>>> import numpy as np
>>> np.set_printoptions(suppress=True, linewidth=140)
>>> rnd = lambda a: np.round(a, 2) + 0
>>> data = np.load("mat.npy")
>>> print(rnd(data))
[[1.   0.   0.   0.  ]
 [0.33 0.33 0.   0.33]
 [0.   0.5  0.5  0.  ]
 [0.   0.   0.33 0.67]]
>>> other = np.array([[2, 1], [-2, 2], [-2, -1], [-2, 0]])
>>> print(rnd(other.T @ data.T))
[[ 2.   -0.67 -2.   -2.  ]
 [ 1.    1.    0.5  -0.33]]
>>> print(np.vstack([data, other.T]).shape)
(6, 4)
>>> print(rnd(np.einsum("ij->j", data)))
[1.33 0.83 0.83 1.  ]
>>> other @ data
Traceback (most recent call last):
  File "<python-input-9>", line 1, in <module>
    other @ data
    ~~~~~~^~~~~~
ValueError: matmul: Input operand 1 has a mismatch in its core dimension 0, with gufunc signature (n?,k),(k,m?)->(n?,m?) (size 4 is different from 2)
>>> t3 = np.stack([data, 4 * data, data[::-1]])
>>> print(np.linalg.matrix_rank(t3))
[4 4 4]
>>> print(rnd(np.einsum("bij,cij->bc", t3, t3)))
[[ 2.39  9.56  0.33]
 [ 9.56 38.22  1.33]
 [ 0.33  1.33  2.39]]
>>> print(t3.shape)
(3, 4, 4)
>>> print((t3 @ data.T).shape)
(3, 4, 4)
>>> U, sigma, Vh = np.linalg.svd(data, full_matrices=False)
>>> print(rnd(Vh @ Vh.T))
[[1. 0. 0. 0.]
 [0. 1. 0. 0.]
 [0. 0. 1. 0.]
 [0. 0. 0. 1.]]
>>> print(rnd(sigma / sigma[0]))
[1.   0.82 0.56 0.27]
>>> print(rnd(sigma))
[1.08 0.88 0.6  0.29]
>>> print(rnd(np.cumsum(sigma ** 2) / np.sum(sigma ** 2)))
[0.49 0.81 0.96 1.  ]
>>> print(rnd(np.linalg.matrix_power(data, 100)))
[[1. 0. 0. 0.]
 [1. 0. 0. 0.]
 [1. 0. 0. 0.]
 [1. 0. 0. 0.]]
>>> print(data @ np.ones(4))
[1. 1. 1. 1.]
>>> print(data.sum(axis=1))
[1. 1. 1. 1.]
>>> print(rnd(np.sort(np.abs(np.linalg.eigvals(data)))[::-1]))
[1.   0.91 0.43 0.43]
>>> p = np.eye(4)[1]
>>> for _ in range(7):
...     p = p @ data
...     print(p.round(2))
... 
[0.33 0.33 0.   0.33]
[0.44 0.11 0.11 0.33]
[0.48 0.09 0.17 0.26]
[0.51 0.11 0.17 0.2 ]
[0.55 0.12 0.15 0.17]
[0.59 0.12 0.13 0.16]
[0.63 0.11 0.12 0.14]
>>> J = np.array([[1, -4, 16, -64],
...     [1, -3, 9, -27],
...     [1, -2, 4, -8],
...     [1, -1, 1, -1],
...     [1, 0, 0, 0],
...     [1, 1, 1, 1]])
>>> print(J)
[[  1  -4  16 -64]
 [  1  -3   9 -27]
 [  1  -2   4  -8]
 [  1  -1   1  -1]
 [  1   0   0   0]
 [  1   1   1   1]]
>>> ang = np.radians(30)
>>> r_ = np.eye(4)
>>> r_[1, 1] = r_[2, 2] = np.cos(ang)
>>> r_[1, 2], r_[2, 1] = -np.sin(ang), np.sin(ang)
>>> print(rnd(r_))
[[ 1.    0.    0.    0.  ]
 [ 0.    0.87 -0.5   0.  ]
 [ 0.    0.5   0.87  0.  ]
 [ 0.    0.    0.    1.  ]]
>>> other = J @ r_.T
>>> print(np.allclose(np.linalg.norm(J, axis=1), np.linalg.norm(other, axis=1)))
True
>>> print(rnd(np.abs(other - J).max(axis=0)))
[0.   7.46 4.14 0.  ]
>>> other = np.c_[J[:, :1] @ np.array([[0]]), np.array([0, 0, 1, 2, 1, 2])]
>>> print(other)
[[0 0]
 [0 0]
 [0 1]
 [0 2]
 [0 1]
 [0 2]]
>>> print(rnd(np.linalg.norm(np.linalg.qr(J)[0].T @ other, axis=0) ** 2 / ((other ** 2).sum(axis=0) + 1e-12)))
[0.   0.89]
>>> print(np.linalg.matrix_rank(np.c_[J, other]))
5
>>> q, evecs = np.linalg.qr(data[:, :1])[0], np.linalg.qr(data[:, 1:])[0]
>>> sigma = np.linalg.svd(q.T @ evecs, compute_uv=False)
>>> print(rnd(np.degrees(np.arccos(sigma.clip(0, 1)))))
[71.57]
>>> print((sigma > 0.9).sum())
0
>>> W0 = np.array([[0, 0, 1, 1], [0, 0, 1, 1], [1, 1, 0, 1], [1, 1, 1, 0]])
>>> print(W0)
[[0 0 1 1]
 [0 0 1 1]
 [1 1 0 1]
 [1 1 1 0]]
>>> U, sigma, Vh = np.linalg.svd(J)
>>> print(rnd(sigma))
[72.56  3.77  1.71  1.07]
>>> print(np.argmax(sigma[:-1] / (sigma[1:] + 1e-6)) + 1)
1
>>> other = U[:, :1] @ np.diag(sigma[:1]) @ Vh[:1]
>>> print(rnd(np.linalg.norm(J - other) / np.linalg.norm(J)))
0.06
>>> print(rnd(np.linalg.norm(J - other, 2)), rnd(sigma[1]))
3.77 3.77
>>> rng = np.random.default_rng(85542)
>>> other = W0 + rng.integers(-2, 3, (4, 3)) @ rng.integers(-2, 3, (3, 4))
>>> print(other)
[[-4  4  1 -3]
 [-4  3 -3  1]
 [ 3  0  2  1]
 [ 5 -3  1  4]]
>>> print(np.linalg.matrix_rank(other - W0, tol=1e-8))
3
>>> x = np.array([3, 1, -3, -3])
>>> h = np.maximum(W0 @ x, 0)
>>> print(np.maximum(W0 @ x, 0) - np.maximum(-W0 @ x, 0))
[-6 -6  1  1]
>>> print(W0.T @ h)
[2 2 1 1]
>>> print(W0 * (h > 1e-9)[:, None])
[[0 0 0 0]
 [0 0 0 0]
 [1 1 0 1]
 [1 1 1 0]]
>>> evals, evecs = np.linalg.eigh(W0)
>>> x = np.array([0, 1, 3, -3])
>>> print(rnd(x @ W0 @ x / (x @ x)), rnd(evals[0]), rnd(evals[-1]))
-0.95 -1.56 2.56
>>> print(rnd(np.linalg.eigvalsh(W0[1:, 1:])))
[-1. -1.  2.]
>>> other = W0 / np.sqrt((W0 ** 2).mean(axis=1, keepdims=True))
>>> print(np.linalg.matrix_rank(W0 - W0.mean(axis=1, keepdims=True)))
2
>>> print(rnd(np.linalg.norm(other, axis=1)))
[2. 2. 2. 2.]
>>> print(np.linalg.matrix_rank(other) == np.linalg.matrix_rank(W0))
True
>>> print(W0 - W0.mean(axis=1, keepdims=True))
[[-0.5  -0.5   0.5   0.5 ]
 [-0.5  -0.5   0.5   0.5 ]
 [ 0.25  0.25 -0.75  0.25]
 [ 0.25  0.25  0.25 -0.75]]
>>> print(rnd(other[3]))
[1.15 1.15 1.15 0.  ]
